$ python -q
>>> import numpy as np
>>> from numpy import linalg as LA
>>> np.set_printoptions(suppress=True, linewidth=160)
>>> J = np.loadtxt("sample11.csv", delimiter=",")
>>> print(J)
[[ 3. -1.  1.  1.]
 [ 0.  0.  0.  2.]
 [-2.  1.  0. -1.]
 [ 0. -1.  0.  3.]]
>>> A2 = J / LA.norm(J, axis=1, keepdims=True)
>>> cov = A2 @ A2.T
>>> print(np.argwhere(np.triu(np.abs(cov) > 0.95, 1)))
[]
>>> print(cov.round(3))
[[ 1.     0.289 -0.943  0.365]
 [ 0.289  1.    -0.408  0.949]
 [-0.943 -0.408  1.    -0.516]
 [ 0.365  0.949 -0.516  1.   ]]
>>> print((cov - 2 * np.eye(4)).round(6).argmax(axis=1))
[3 3 1 1]
>>> T = np.stack([J, 2 * J, J[::-1]])
>>> print(np.round(LA.norm(T, axis=(1, 2)), 3))
[ 5.657 11.314  5.657]
>>> print(T.sum(axis=0))
[[ 9. -4.  3.  6.]
 [-2.  1.  0.  5.]
 [-6.  3.  0. -1.]
 [ 3. -4.  1. 10.]]
>>> E = np.loadtxt("block9.csv", delimiter=",")
>>> print(E)
[[-0.797 -2.233 -0.826  0.649  1.231  0.144  1.167 -1.904 -1.951 -0.899]
 [-2.233 -2.366 -1.81   3.192 -2.654 -1.53  -1.832  3.948 -0.256  2.385]
 [-0.826 -1.81   5.424 -2.96  -0.742 -1.798  1.537  1.639  0.534  1.45 ]
 [ 0.649  3.192 -2.96  -1.922  0.357 -0.117 -0.855 -1.216  0.296  0.529]
 [ 1.231 -2.654 -0.742  0.357  3.335  0.097  0.311  1.322  2.807 -2.951]
 [ 0.144 -1.53  -1.798 -0.117  0.097 -2.855  0.723 -1.233 -1.619 -0.139]
 [ 1.167 -1.832  1.537 -0.855  0.311  0.723 -0.724  0.175 -0.624 -1.822]
 [-1.904  3.948  1.639 -1.216  1.322 -1.233  0.175  4.702  1.082 -1.099]
 [-1.951 -0.256  0.534  0.296  2.807 -1.619 -0.624  1.082 -0.322 -0.13 ]
 [-0.899  2.385  1.45   0.529 -2.951 -0.139 -1.822 -1.099 -0.13  -1.476]]
>>> T = np.stack([E, -3 * E, E[::-1]])
>>> print(np.round(np.einsum("bij,cij->bc", T, T), 3))
[[ 317.003 -951.008    8.045]
 [-951.008 2853.023  -24.134]
 [   8.045  -24.134  317.003]]
>>> print(LA.matrix_rank(T.reshape(3, -1)))
2
>>> vals, vecs = LA.eigh(E)
>>> vec = np.array([4, 0, 0, 5, 2, 4, 3, 1, 5, 2])
>>> print(np.round(vec @ E @ vec / (vec @ vec), 3), np.round(vals[0], 3), round(vals[-1], 3))
-2.004 -8.0 9.001
>>> print(round(float(vec @ E @ vec), 3))
-200.366
>>> q, r_ = LA.qr(E)
>>> print(q.shape, r_.shape)
(10, 10) (10, 10)
>>> print(np.trace(q @ q.T))
10.0
>>> print(round(float(abs(r_[0, 0])), 3), round(float(LA.norm(E[:, 0])), 3))
4.226 4.226
>>> vec = np.array([0, -3, -2, -2, 0, 3, 1, 2, 0, 2])
>>> rhs = E @ vec
>>> print(rhs.round(3))
[  3.046  10.578   2.823  -2.392   6.076  -2.166   2.283  -9.008  -4.469 -18.502]
>>> print(np.round(LA.solve(E.T, E[8]), 3) + 0)
[0. 0. 0. 0. 0. 0. 0. 0. 1. 0.]
>>> print(np.round(LA.solve(E, E[:, 9]), 3) + 0)
[0. 0. 0. 0. 0. 0. 0. 0. 0. 1.]
>>> print(np.round(LA.solve(E, rhs + E[:, 3]), 3) + 0)
[ 0. -3. -2. -1.  0.  3.  1.  2.  0.  2.]
>>> print(np.round(LA.solve(E, rhs), 3) + 0)
[ 0. -3. -2. -2.  0.  3.  1.  2.  0.  2.]
>>> print([round(float(LA.det(E[:i, :i])), 2) + 0 for i in range(1, 11)])
[-0.8, -3.1, -19.27, 81.22, -224.98, 74.71, 2509.28, -12411.21, -147373.63, 967211.13]
>>> print(round(LA.eigvalsh(E).min(), 3))
-8.0
>>> rng = np.random.default_rng(26841)
>>> theta = np.sort(rng.uniform(-2, 2, 36))
>>> feats = np.c_[theta, theta ** 2, theta ** 3] @ np.array([[1, 1, 2, 1, 0, 2, 2], [1, 1, 2, 0, 1, 1, 2], [2, 1, 2, 2, 0, 1, 0]])
>>> print(feats.round(3))
[[-13.776  -5.904 -11.808 -17.733   3.957  -7.893   3.936]
 [-13.31   -5.705 -11.409 -17.177   3.867  -7.671   3.802]
 [ -8.374  -3.613  -7.226 -11.204   2.83   -5.295   2.295]
 [ -7.066  -3.067  -6.134  -9.586   2.52   -4.654   1.865]
 [ -6.977  -3.03   -6.06   -9.474   2.498  -4.61    1.834]
 [ -5.784  -2.536  -5.072  -7.978   2.193  -4.017   1.425]
 [ -4.116  -1.852  -3.705  -5.839   1.724  -3.165   0.822]
 [ -3.929  -1.777  -3.553  -5.597   1.667  -3.068   0.752]
 [ -2.497  -1.199  -2.398  -3.688   1.19   -2.29    0.198]
 [ -2.479  -1.192  -2.384  -3.663   1.183  -2.28    0.191]
 [ -0.962  -0.581  -1.162  -1.489   0.526  -1.306  -0.398]
 [ -0.666  -0.453  -0.906  -1.022   0.356  -1.05   -0.481]
 [ -0.318  -0.273  -0.546  -0.443   0.125  -0.627  -0.457]
 [ -0.302  -0.263  -0.526  -0.417   0.115  -0.602  -0.448]
 [  0.216   0.21    0.421   0.185   0.03    0.385   0.41 ]
 [  0.243   0.236   0.472   0.206   0.037   0.428   0.458]
 [  0.292   0.281   0.562   0.243   0.049   0.503   0.541]
 [  0.482   0.45    0.9     0.381   0.101   0.767   0.836]
 [  1.291   1.099   2.199   0.959   0.332   1.675   1.816]
 [  1.431   1.206   2.411   1.061   0.371   1.815   1.96 ]
 [  2.043   1.654   3.307   1.51    0.534   2.384   2.528]
 [  2.269   1.815   3.629   1.678   0.591   2.583   2.72 ]
 [  2.377   1.891   3.782   1.759   0.618   2.677   2.809]
 [  2.399   1.906   3.813   1.775   0.624   2.696   2.827]
 [  2.5     1.977   3.954   1.851   0.649   2.783   2.909]
 [  2.747   2.15    4.299   2.038   0.71    2.992   3.104]
 [  3.025   2.341   4.682   2.249   0.776   3.222   3.314]
 [  4.696   3.461   6.921   3.545   1.152   4.534   4.45 ]
 [  5.473   3.967   7.933   4.159   1.314   5.113   4.921]
 [  9.369   6.427  12.855   7.316   2.053   7.86    6.972]
 [  9.592   6.566  13.131   7.5     2.092   8.012   7.078]
 [  9.889   6.749  13.498   7.745   2.144   8.213   7.217]
 [ 12.782   8.517  17.033  10.152   2.63   10.138   8.503]
 [ 14.212   9.38   18.76   11.354   2.858  11.071   9.097]
 [ 15.326  10.049  20.098  12.295   3.031  11.79    9.544]
 [ 21.072  13.455  26.911  17.201   3.871  15.423  11.677]]
>>> # looks like rank 3
>>> vec = np.array([0, 5, -2, 9, -7, -3, 5])
>>> a = np.maximum(feats @ vec, 0)
>>> print(np.round(np.tanh(feats @ vec), 3))
[-1.    -1.    -1.    -1.    -1.    -1.    -1.    -1.    -1.    -1.    -1.    -1.    -1.    -1.     0.988  0.993  0.997  1.     1.     1.     1.     1.
  1.     1.     1.     1.     1.     1.     1.     1.     1.     1.     1.     1.     1.     1.   ]
>>> print(np.flatnonzero(a > 1e-9))
[14 15 16 17 18 19 20 21 22 23 24 25 26 27 28 29 30 31 32 33 34 35]
>>> idx = feats[:, 2] > np.median(feats[:, 2])
>>> r0 = feats[idx].mean(axis=0) - feats[~idx].mean(axis=0)
>>> print(np.argsort(-np.abs(r0).round(6), kind="stable"))
[2 0 3 5 1 6 4]
>>> print(idx.astype(int))
[0 0 0 0 0 0 0 0 0 0 0 0 0 0 0 0 0 0 1 1 1 1 1 1 1 1 1 1 1 1 1 1 1 1 1 1]
>>> print(r0.round(3))
[10.657  6.382 12.764 10.58   0.077  8.413  4.215]
>>> print(np.round((((feats - feats.mean(axis=0)) @ r0 > 0) == idx).mean(), 3))
0.944
>>> U, s, Vt = LA.svd(feats)
>>> print(s.round(3) + 0)
[94.816 26.58   3.469  0.     0.     0.     0.   ]
>>> A2 = U[:, :3] @ np.diag(s[:3]) @ Vt[:3]
>>> print(round(float(LA.norm(feats - A2) / LA.norm(feats)), 3))
0.0
>>> print(round(np.abs(feats - A2).max(), 3))
0.0
>>> print(LA.matrix_rank(A2))
3
>>> print(round(LA.norm(feats - A2, 2), 3), round(float(s[3]), 3))
0.0 0.0
>>> M = np.loadtxt("dump.csv", delimiter=",")
>>> print(M.round(3))
[[ 0.517 -0.069 -0.207 -0.069 -0.069 -0.207 -0.483 -0.207 -0.345 -0.483 -0.069]
 [-0.069  0.99  -0.03  -0.01  -0.01  -0.03  -0.069 -0.03  -0.049 -0.069 -0.01 ]
 [-0.207 -0.03   0.911 -0.03  -0.03  -0.089 -0.207 -0.089 -0.148 -0.207 -0.03 ]
 [-0.069 -0.01  -0.03   0.99  -0.01  -0.03  -0.069 -0.03  -0.049 -0.069 -0.01 ]
 [-0.069 -0.01  -0.03  -0.01   0.99  -0.03  -0.069 -0.03  -0.049 -0.069 -0.01 ]
 [-0.207 -0.03  -0.089 -0.03  -0.03   0.911 -0.207 -0.089 -0.148 -0.207 -0.03 ]
 [-0.483 -0.069 -0.207 -0.069 -0.069 -0.207  0.517 -0.207 -0.345 -0.483 -0.069]
 [-0.207 -0.03  -0.089 -0.03  -0.03  -0.089 -0.207  0.911 -0.148 -0.207 -0.03 ]
 [-0.345 -0.049 -0.148 -0.049 -0.049 -0.148 -0.345 -0.148  0.754 -0.345 -0.049]
 [-0.483 -0.069 -0.207 -0.069 -0.069 -0.207 -0.483 -0.207 -0.345  0.517 -0.069]
 [-0.069 -0.01  -0.03  -0.01  -0.01  -0.03  -0.069 -0.03  -0.049 -0.069  0.99 ]]
>>> print(np.round(LA.pinv(M), 3))
[[ 0.517 -0.069 -0.207 -0.069 -0.069 -0.207 -0.483 -0.207 -0.345 -0.483 -0.069]
 [-0.069  0.99  -0.03  -0.01  -0.01  -0.03  -0.069 -0.03  -0.049 -0.069 -0.01 ]
 [-0.207 -0.03   0.911 -0.03  -0.03  -0.089 -0.207 -0.089 -0.148 -0.207 -0.03 ]
 [-0.069 -0.01  -0.03   0.99  -0.01  -0.03  -0.069 -0.03  -0.049 -0.069 -0.01 ]
 [-0.069 -0.01  -0.03  -0.01   0.99  -0.03  -0.069 -0.03  -0.049 -0.069 -0.01 ]
 [-0.207 -0.03  -0.089 -0.03  -0.03   0.911 -0.207 -0.089 -0.148 -0.207 -0.03 ]
 [-0.483 -0.069 -0.207 -0.069 -0.069 -0.207  0.517 -0.207 -0.345 -0.483 -0.069]
 [-0.207 -0.03  -0.089 -0.03  -0.03  -0.089 -0.207  0.911 -0.148 -0.207 -0.03 ]
 [-0.345 -0.049 -0.148 -0.049 -0.049 -0.148 -0.345 -0.148  0.754 -0.345 -0.049]
 [-0.483 -0.069 -0.207 -0.069 -0.069 -0.207 -0.483 -0.207 -0.345  0.517 -0.069]
 [-0.069 -0.01  -0.03  -0.01  -0.01  -0.03  -0.069 -0.03  -0.049 -0.069  0.99 ]]
>>> print(np.round(M @ M.T, 3) + 0)
[[1. 0. 0. 0. 0. 0. 0. 0. 0. 0. 0.]
 [0. 1. 0. 0. 0. 0. 0. 0. 0. 0. 0.]
 [0. 0. 1. 0. 0. 0. 0. 0. 0. 0. 0.]
 [0. 0. 0. 1. 0. 0. 0. 0. 0. 0. 0.]
 [0. 0. 0. 0. 1. 0. 0. 0. 0. 0. 0.]
 [0. 0. 0. 0. 0. 1. 0. 0. 0. 0. 0.]
 [0. 0. 0. 0. 0. 0. 1. 0. 0. 0. 0.]
 [0. 0. 0. 0. 0. 0. 0. 1. 0. 0. 0.]
 [0. 0. 0. 0. 0. 0. 0. 0. 1. 0. 0.]
 [0. 0. 0. 0. 0. 0. 0. 0. 0. 1. 0.]
 [0. 0. 0. 0. 0. 0. 0. 0. 0. 0. 1.]]
>>> print(np.round(LA.svd(M, compute_uv=False), 3))
[1. 1. 1. 1. 1. 1. 1. 1. 1. 1. 1.]
>>> K = np.load("test7.npy")
>>> print(K)
[[ -6.386  -3.519  -0.788   1.901   0.001]
 [  6.437   2.207  -0.304  -9.888   0.445]
 [  5.155   0.495   0.281  -3.2    -0.521]
 [  9.153  -1.823  -2.461  -2.17    1.115]
 [ -2.733   2.752   0.357   3.276   0.805]
 [ -3.564   0.94    1.332  -8.186   0.043]
 [ 10.815  -3.15   -0.183   5.1    -0.024]
 [  2.303   0.687   0.905   2.735   0.638]
 [-13.517  -4.651  -0.455   1.721  -0.234]
 [-12.155   0.866   3.284   0.921   0.082]
 [-11.053  -0.305   0.148   0.823   0.065]
 [  4.847  -1.071   0.307   2.58   -0.838]
 [ 10.458  -1.494  -0.964  -2.879  -0.294]
 [  3.053  -1.582   0.653   7.31   -0.632]
 [-17.174  -1.503   0.815  -0.579   0.289]
 [-15.894  -5.581   0.621   1.873  -1.21 ]
 [-17.124  -1.768  -0.274   6.184  -1.011]
 [ -2.164  -3.889  -0.609  -6.16    1.561]
 [  2.838   0.611   0.215   9.922  -0.223]
 [ -4.482   3.229   0.523   3.838  -0.48 ]
 [ -4.749  -1.516  -0.34   -0.16   -0.14 ]
 [ 20.694   1.099   0.459   4.807  -0.228]
 [ -4.12    1.96    0.822  -1.894  -0.644]
 [  9.581  -2.46   -2.021   8.223  -1.019]
 [ 11.9    -5.346   2.448   3.318  -1.055]
 [ -9.092  -0.665  -0.649  -4.625   0.763]
 [ -0.035   0.197  -1.362   8.744  -0.322]
 [ 11.311  -4.179  -1.281  -1.02    0.061]
 [ -0.608   1.958  -0.444   1.177  -0.484]
 [-18.262   1.083  -1.774   5.571  -0.564]
 [ -3.533   0.127   0.014  -9.488   0.16 ]
 [ -0.599  -2.884  -2.275   1.13   -0.175]
 [  5.894  -4.033   0.982  -0.686  -0.304]]
>>> P = K @ LA.solve(K.T @ K, K.T)
>>> print(np.allclose(P @ P, P))
True
>>> print(np.round(LA.eigvalsh(P), 3) + 0)
[0. 0. 0. 0. 0. 0. 0. 0. 0. 0. 0. 0. 0. 0. 0. 0. 0. 0. 0. 0. 0. 0. 0. 0. 0. 0. 0. 0. 1. 1. 1. 1. 1.]
>>> print(round(np.trace(P), 3))
5.0
>>> print(LA.matrix_rank(np.eye(33) - P))
28
>>> idx = K[:, 0] > np.median(K[:, 0])
>>> r0 = K[idx].mean(axis=0) - K[~idx].mean(axis=0)
>>> print(np.argsort(-np.abs(r0).round(6), kind="stable"))
[0 3 1 2 4]
>>> print(round((((K - K.mean(axis=0)) @ r0 > 0) == idx).mean(), 3))
0.97
>>> print(((K - K.mean(axis=0)) @ r0 > 0).astype(int))
[0 1 1 1 0 0 1 1 0 0 0 1 1 1 0 0 0 0 1 0 0 1 0 1 1 0 1 1 1 0 0 1 1]
>>> m1 = np.array([[-2, 0, -3, -7, -8, 8, -5, -1],
...     [-7, -7, -8, -4, -7, 3, 5, -8],
...     [-6, -1, 4, 9, 6, -7, -4, -2],
...     [5, -8, 6, 1, -8, 8, 0, 7],
...     [2, -5, 9, -3, -1, 2, 5, 5],
...     [1, 9, 4, 1, 3, 6, -8, 8],
...     [8, 0, -2, -7, -5, -4, -9, 2],
...     [2, -1, 4, -7, -4, 1, -4, 7],
...     [6, 1, -9, -9, -1, -8, -7, 7],
...     [-8, 0, -6, -2, -3, 6, 8, 2]])
>>> print(m1)
[[-2  0 -3 -7 -8  8 -5 -1]
 [-7 -7 -8 -4 -7  3  5 -8]
 [-6 -1  4  9  6 -7 -4 -2]
 [ 5 -8  6  1 -8  8  0  7]
 [ 2 -5  9 -3 -1  2  5  5]
 [ 1  9  4  1  3  6 -8  8]
 [ 8  0 -2 -7 -5 -4 -9  2]
 [ 2 -1  4 -7 -4  1 -4  7]
 [ 6  1 -9 -9 -1 -8 -7  7]
 [-8  0 -6 -2 -3  6  8  2]]
>>> print(m1.reshape(2, -1))
[[-2  0 -3 -7 -8  8 -5 -1 -7 -7 -8 -4 -7  3  5 -8 -6 -1  4  9  6 -7 -4 -2  5 -8  6  1 -8  8  0  7  2 -5  9 -3 -1  2  5  5]
 [ 1  9  4  1  3  6 -8  8  8  0 -2 -7 -5 -4 -9  2  2 -1  4 -7 -4  1 -4  7  6  1 -9 -9 -1 -8 -7  7 -8  0 -6 -2 -3  6  8  2]]
>>> print(m1.reshape(-1, 2))
[[-2  0]
 [-3 -7]
 [-8  8]
 [-5 -1]
 [-7 -7]
 [-8 -4]
 [-7  3]
 [ 5 -8]
 [-6 -1]
 [ 4  9]
 [ 6 -7]
 [-4 -2]
 [ 5 -8]
 [ 6  1]
 [-8  8]
 [ 0  7]
 [ 2 -5]
 [ 9 -3]
 [-1  2]
 [ 5  5]
 [ 1  9]
 [ 4  1]
 [ 3  6]
 [-8  8]
 [ 8  0]
 [-2 -7]
 [-5 -4]
 [-9  2]
 [ 2 -1]
 [ 4 -7]
 [-4  1]
 [-4  7]
 [ 6  1]
 [-9 -9]
 [-1 -8]
 [-7  7]
 [-8  0]
 [-6 -2]
 [-3  6]
 [ 8  2]]
>>> print(m1.ravel(order="F"))
[-2 -7 -6  5  2  1  8  2  6 -8  0 -7 -1 -8 -5  9  0 -1  1  0 -3 -8  4  6  9  4 -2  4 -9 -6 -7 -4  9  1 -3  1 -7 -7 -9 -2 -8 -7  6 -8 -1  3 -5 -4 -1 -3  8  3 -7
  8  2  6 -4  1 -8  6 -5  5 -4  0  5 -8 -9 -4 -7  8 -1 -8 -2  7  5  8  2  7  7  2]
>>> T = m1.reshape(10, 2, -1)
>>> print(T.shape)
(10, 2, 4)
>>> vec = np.array([0, -3, -3, -3, -2, -3, -1, 1])
>>> a = np.maximum(m1 @ vec, 0)
>>> print(np.maximum(m1 @ (3 * vec), 0))
[ 78 147   0   6   0   0 180  84 273  18]
>>> print(m1 * (a > 1e-9)[:, None])
[[-2  0 -3 -7 -8  8 -5 -1]
 [-7 -7 -8 -4 -7  3  5 -8]
 [ 0  0  0  0  0  0  0  0]
 [ 5 -8  6  1 -8  8  0  7]
 [ 0  0  0  0  0  0  0  0]
 [ 0  0  0  0  0  0  0  0]
 [ 8  0 -2 -7 -5 -4 -9  2]
 [ 2 -1  4 -7 -4  1 -4  7]
 [ 6  1 -9 -9 -1 -8 -7  7]
 [-8  0 -6 -2 -3  6  8  2]]
>>> print(a)
[26 49  0  2  0  0 60 28 91  6]
>>> print(np.maximum(m1 @ vec, 0) - np.maximum(-m1 @ vec, 0))
[ 26  49 -25   2  -7 -50  60  28  91   6]
>>> print(np.round(np.tanh(m1 @ vec), 3))
[ 1.     1.    -1.     0.964 -1.    -1.     1.     1.     1.     1.   ]
>>> print(np.flatnonzero(a > 1e-9))
[0 1 3 6 7 8 9]
>>> print(m1.T @ a)
[  649  -296 -1321 -1823 -1088  -533 -1126   561]
